$ ipython --no-banner

In [1]: import numpy as np

In [2]: np.set_printoptions(precision=3, suppress=True, linewidth=120, sign=" ")

In [3]: arr = np.load("block7.npy")

In [4]: arr
Out[4]: 
array([[-0.454, -0.551, -0.38 ,  0.273, -0.02 ,  0.998, -0.09 ,  0.623, -0.454, -0.766, -0.658, -0.89 ],
       [-0.885, -0.641, -0.558,  0.789,  0.06 ,  0.984, -0.43 ,  0.903, -0.762,  0.653, -0.11 , -0.611],
       [ 0.831, -0.845, -0.319,  0.982,  0.405, -0.946,  0.558,  0.254,  0.903,  0.883,  0.68 ,  0.915],
       [-0.999,  0.446, -0.363, -0.508, -0.397,  0.989, -0.827,  0.967, -0.992,  0.925,  0.43 , -0.762],
       [ 0.1  ,  0.217, -0.371, -0.686,  0.129,  0.997, -0.881,  0.168, -0.964, -0.898, -0.983, -0.986],
       [-0.999,  0.797,  0.793, -0.998, -0.909,  1.   ,  0.977,  0.05 ,  0.721, -0.998,  0.954, -0.831],
       [ 0.998, -0.67 ,  0.01 ,  0.397,  0.371,  0.686,  0.641, -0.89 ,  0.946, -0.992, -0.922, -0.623],
       [-1.   ,  0.944,  0.658, -0.9  , -0.814, -0.997,  0.43 ,  0.919, -0.721,  1.   ,  1.   ,  0.993],
       [ 1.   , -0.995, -0.856,  0.999,  0.975,  0.664, -0.641, -0.989,  0.974, -0.999, -1.   , -0.974],
       [ 0.967, -0.02 ,  0.1  , -0.478,  0.178,  0.641,  0.06 , -0.8  ,  0.446, -0.97 , -0.905, -0.753],
       [-0.999,  0.811,  0.454, -0.1  , -0.515, -1.   ,  0.178,  0.827, -0.388,  1.   ,  0.999,  0.997],
       [-0.984,  0.617,  0.3  , -0.941, -0.592,  0.989,  0.264,  0.446, -0.623, -0.766,  0.462, -0.766],
       [ 0.716, -0.446, -0.701,  0.731,  0.565,  0.927, -0.958,  0.53 , -0.97 ,  0.273, -0.986, -0.934],
       [ 0.982,  0.354,  0.641, -0.972, -0.3  ,  0.972,  0.89 , -0.972,  0.955, -1.   , -0.859, -0.901]])

In [5]: x = np.array([-2, 2, 0, -2, 1, -2, 1, 0, 0, 0, 0, -1])

In [6]: rhs = arr @ x

In [7]: coef, lr = np.zeros(12), 1 / np.linalg.norm(arr, 2) ** 2

In [8]: for i in range(15):
   ...:     coef -= lr * arr.T @ (arr @ coef - rhs)
   ...:     if i % 5 == 0: print(i, round(np.linalg.norm(arr @ coef - rhs), 3))
   ...: 
0 4.719
5 1.562
10 1.14

In [9]: coef
Out[9]: array([-0.906,  1.317,  0.791, -1.429, -0.764, -0.531,  0.187, -0.038, -0.318, -0.292,  0.623,  0.43 ])

In [10]: round(float(np.linalg.cond(arr)), 3)
Out[10]: 109.271

In [11]: A2 = np.c_[arr[:, :2] @ np.array([[0, 3], [-1, 1]]), np.array([2, 1, 2, 0, 3, 2, 2, 0, 1, 3, 1, 0, 0, 2])]

In [12]: A2
Out[12]: 
array([[ 0.551, -1.913,  2.   ],
       [ 0.641, -3.296,  1.   ],
       [ 0.845,  1.648,  2.   ],
       [-0.446, -2.551,  0.   ],
       [-0.217,  0.517,  3.   ],
       [-0.797, -2.2  ,  2.   ],
       [ 0.67 ,  2.324,  2.   ],
       [-0.944, -2.056,  0.   ],
       [ 0.995,  2.005,  1.   ],
       [ 0.02 ,  2.881,  3.   ],
       [-0.811, -2.186,  1.   ],
       [-0.617, -2.335,  0.   ],
       [ 0.446,  1.702,  0.   ],
       [-0.354,  3.3  ,  2.   ]])

In [13]: print(np.linalg.norm(np.linalg.qr(arr)[0].T @ A2, axis=0) ** 2 / ((A2 ** 2).sum(axis=0) + 1e-12))
[ 1.     1.     0.966]

In [14]: print(np.linalg.matrix_rank(np.c_[arr, A2]))
13

In [15]: x = np.array([0, 1, 1, 2, 1, 3, 2, 3, 0, 3, 1, 0])

In [16]: rhs = arr @ x

In [17]: np.round(np.linalg.lstsq(arr, rhs)[0], 3) + 0
Out[17]: array([ 0.,  1.,  1.,  2.,  1.,  3.,  2.,  3.,  0.,  3.,  1.,  0.])

In [18]: np.round(np.linalg.solve(arr.T @ arr, arr.T @ rhs), 3) + 0
Out[18]: array([ 0.,  1.,  1.,  2.,  1.,  3.,  2.,  3.,  0.,  3.,  1.,  0.])

In [19]: rng = np.random.default_rng(51)

In [20]: rhs = rhs + 0.02 * rng.normal(size=14)

In [21]: print(rhs)
[ 1.31   7.077  3.576  6.114 -3.347  1.727 -2.739  3.65  -5.139 -4.894  4.38   1.446  3.174 -3.291]

In [22]: coef, *_ = np.linalg.lstsq(arr, rhs)

In [23]: [round(float(np.linalg.norm(np.linalg.solve(arr.T @ arr + lam * np.eye(12), arr.T @ rhs))), 2) for lam in (0, 1, 10, 100)]
Out[23]: [6.16, 4.1, 2.02, 0.57]

In [24]: np.round(arr.T @ (rhs - arr @ coef), 3) + 0
Out[24]: array([ 0.,  0.,  0.,  0.,  0.,  0.,  0.,  0.,  0.,  0.,  0.,  0.])

In [25]: K = np.array([[1, -3, 1, -3, 1, -3],
    ...:     [0, -1, 0, -1, 0, -1],
    ...:     [0, 0, 0, 0, 0, 0],
    ...:     [1, -3, 1, -3, 1, -3],
    ...:     [0, -1, 0, -1, 0, -1],
    ...:     [0, 0, 0, 0, 0, 0]])

In [26]: # rank 2

In [27]: r = np.linalg.matrix_rank(K)

In [28]: print(r)
2

In [29]: null = np.linalg.svd(K)[2][r:].T

In [30]: np.round(K @ null, 3) + 0
Out[30]: 
array([[ 0.,  0.,  0.,  0.],
       [ 0.,  0.,  0.,  0.],
       [ 0.,  0.,  0.,  0.],
       [ 0.,  0.,  0.,  0.],
       [ 0.,  0.,  0.,  0.],
       [ 0.,  0.,  0.,  0.]])

In [31]: np.round(null @ null.T, 3) + 0
Out[31]: 
array([[ 0.667,  0.   , -0.333,  0.   , -0.333,  0.   ],
       [ 0.   ,  0.667,  0.   , -0.333,  0.   , -0.333],
       [-0.333,  0.   ,  0.667,  0.   , -0.333,  0.   ],
       [ 0.   , -0.333,  0.   ,  0.667,  0.   , -0.333],
       [-0.333,  0.   , -0.333,  0.   ,  0.667,  0.   ],
       [ 0.   , -0.333,  0.   , -0.333,  0.   ,  0.667]])

In [32]: print([int(np.linalg.matrix_rank(K[:, :j + 1])) for j in range(6)])
[1, 2, 2, 2, 2, 2]
